$ python3 -q
>>> import numpy as np
>>> import numpy.linalg as la
>>> np.set_printoptions(suppress=True, linewidth=160)
>>> B = np.array([[-2, -2, 1], [3, 3, 2], [-1, -1, -2]])
>>> arr = np.tril(B)
>>> print(arr)
[[-2  0  0]
 [ 3  3  0]
 [-1 -1 -2]]
>>> # triangular
>>> vals, evecs = la.eig(arr)
>>> print(np.round(np.sort(la.eigvals(la.inv(arr))), 2))
[-0.5  -0.5   0.33]
>>> print(vals)
[-2.  3. -2.]
>>> print(np.round(np.sort(la.eigvals(arr.T)), 2))
[-2. -2.  3.]
>>> print(np.round(np.sort(la.eigvals(arr @ arr)), 2))
[4. 4. 9.]
>>> M = np.load("block4.npy")
>>> print(M)
[[1 0]
 [0 4]]
>>> # 2 blocks once reordered
>>> vals, evecs = la.eigh(M)
>>> x0 = np.array([4, 6])
>>> print(x0 @ M @ x0)
160
>>> print(evecs * np.abs(vals) @ evecs.T)
[[1. 0.]
 [0. 4.]]
>>> print(evecs * np.sqrt(vals) @ evecs.T)
[[1. 0.]
 [0. 2.]]
>>> x0 = np.array([-2, 0])
>>> rhs = M @ x0
>>> beta, lr = np.zeros(2), 1 / la.norm(M, 2) ** 2
>>> for i in range(200):
...     beta -= lr * M.T @ (M @ beta - rhs)
...     if i % 50 == 0: print(i, round(la.norm(M @ beta - rhs), 2))
... 
0 1.88
50 0.07
100 0.0
150 0.0
>>> print(beta.round(2))
[-2.  0.]
>>> print(np.round(np.sort(la.eigvals(M)), 2))
[1. 4.]
>>> A = np.load("out17.npy")
>>> print(A.round(2))
[[ 0.31 -0.95  0.  ]
 [ 0.95  0.31  0.  ]
 [ 0.    0.    1.  ]]
>>> B = A / la.norm(A, axis=1, keepdims=True)
>>> C2 = B @ B.T
>>> print((C2 - 2 * np.eye(3)).round(6).argmax(axis=1))
[1 0 0]
>>> print(np.argwhere(np.triu(np.abs(C2) > 0.95, 1)))
[]
>>> print(np.round(la.norm(B, axis=1), 2))
[1. 1. 1.]
>>> print(C2.round(2) + 0)
[[1. 0. 0.]
 [0. 1. 0.]
 [0. 0. 1.]]
>>> print(np.degrees(np.arccos(np.clip(C2[1, 0], -1, 1))))
90.0
>>> print((np.abs(C2) > 0.9).astype(int))
[[1 0 0]
 [0 1 0]
 [0 0 1]]
>>> x0 = np.array([-3, 2, 3])
>>> rhs = A @ x0
>>> beta, lr = np.zeros(3), 1 / la.norm(A, 2) ** 2
>>> for i in range(200):
...     beta -= lr * A.T @ (A @ beta - rhs)
...     if i % 50 == 0: print(i, round(la.norm(A @ beta - rhs), 2))
... 
0 0.0
50 0.0
100 0.0
150 0.0
>>> print(beta)
[-3.  2.  3.]
>>> P = np.triu(np.array([[1, -2, 3], [-3, -1, 0], [-2, -1, 0]]), 1) + np.eye(3)
>>> B = P @ A @ la.inv(P)
>>> print(la.matrix_rank(B))
3
>>> print(np.round(np.poly(B), 2))
[ 1.   -1.62  1.62 -1.  ]
>>> print(round(la.det(B), 2))
1.0
>>> print(round(float(np.trace(B)), 2), round(np.trace(A), 2))
1.62 1.62
>>> print(B.round(2))
[[-1.59 -4.76  7.78]
 [ 0.95  2.21 -2.85]
 [ 0.    0.    1.  ]]
>>> K = np.loadtxt("a.csv", delimiter=",")
>>> print(K)
[[8. 2. 0. 0. 0. 0.]
 [8. 3. 0. 0. 0. 0.]
 [5. 8. 0. 0. 0. 0.]
 [0. 0. 8. 2. 0. 0.]
 [0. 0. 8. 3. 0. 0.]
 [0. 0. 5. 8. 0. 0.]
 [0. 0. 0. 0. 8. 2.]
 [0. 0. 0. 0. 8. 3.]
 [0. 0. 0. 0. 5. 8.]]
>>> P = K @ la.solve(K.T @ K, K.T)
>>> print(np.round(la.eigvalsh(P), 2) + 0)
[0. 0. 0. 1. 1. 1. 1. 1. 1.]
>>> B = K[0, 0] * K[1:] - np.outer(K[1:, 0], K[0])
>>> print(B)
[[ 0.  8.  0.  0.  0.  0.]
 [ 0. 54.  0.  0.  0.  0.]
 [ 0.  0. 64. 16.  0.  0.]
 [ 0.  0. 64. 24.  0.  0.]
 [ 0.  0. 40. 64.  0.  0.]
 [ 0.  0.  0.  0. 64. 16.]
 [ 0.  0.  0.  0. 64. 24.]
 [ 0.  0.  0.  0. 40. 64.]]
>>> print(np.round(K[:, 0] / K[0, 0], 2))
[1.   1.   0.62 0.   0.   0.   0.   0.   0.  ]
>>> th = np.radians(119)
>>> R = np.eye(6)
>>> R[4, 4] = R[2, 2] = np.cos(th)
>>> R[4, 2], R[2, 4] = -np.sin(th), np.sin(th)
>>> print(R.round(2))
[[ 1.    0.    0.    0.    0.    0.  ]
 [ 0.    1.    0.    0.    0.    0.  ]
 [ 0.    0.   -0.48  0.    0.87  0.  ]
 [ 0.    0.    0.    1.    0.    0.  ]
 [ 0.    0.   -0.87  0.   -0.48  0.  ]
 [ 0.    0.    0.    0.    0.    1.  ]]
>>> B = K @ R.T
>>> print(np.round(la.det(R), 2), round(np.trace(R), 2))
1.0 3.03
>>> print(np.round(la.svd(K, compute_uv=False), 2), np.round(la.svd(B, compute_uv=False), 2))
[14.27 14.27 14.27  5.14  5.14  5.14] [14.27 14.27 14.27  5.14  5.14  5.14]
>>> print(B.round(2))
[[ 8.    2.    0.    0.    0.    0.  ]
 [ 8.    3.    0.    0.    0.    0.  ]
 [ 5.    8.    0.    0.    0.    0.  ]
 [ 0.    0.   -3.88  2.   -7.    0.  ]
 [ 0.    0.   -3.88  3.   -7.    0.  ]
 [ 0.    0.   -2.42  8.   -4.37  0.  ]
 [ 0.    0.    7.    0.   -3.88  2.  ]
 [ 0.    0.    7.    0.   -3.88  3.  ]
 [ 0.    0.    4.37  0.   -2.42  8.  ]]
>>> print(np.round(np.abs(B - K).max(axis=0), 2))
[ 0.    0.   11.88  0.   11.88  0.  ]
>>> print(np.allclose(K @ K.T, B @ B.T))
True
>>> print(np.allclose(la.norm(K, axis=1), la.norm(B, axis=1)))
True
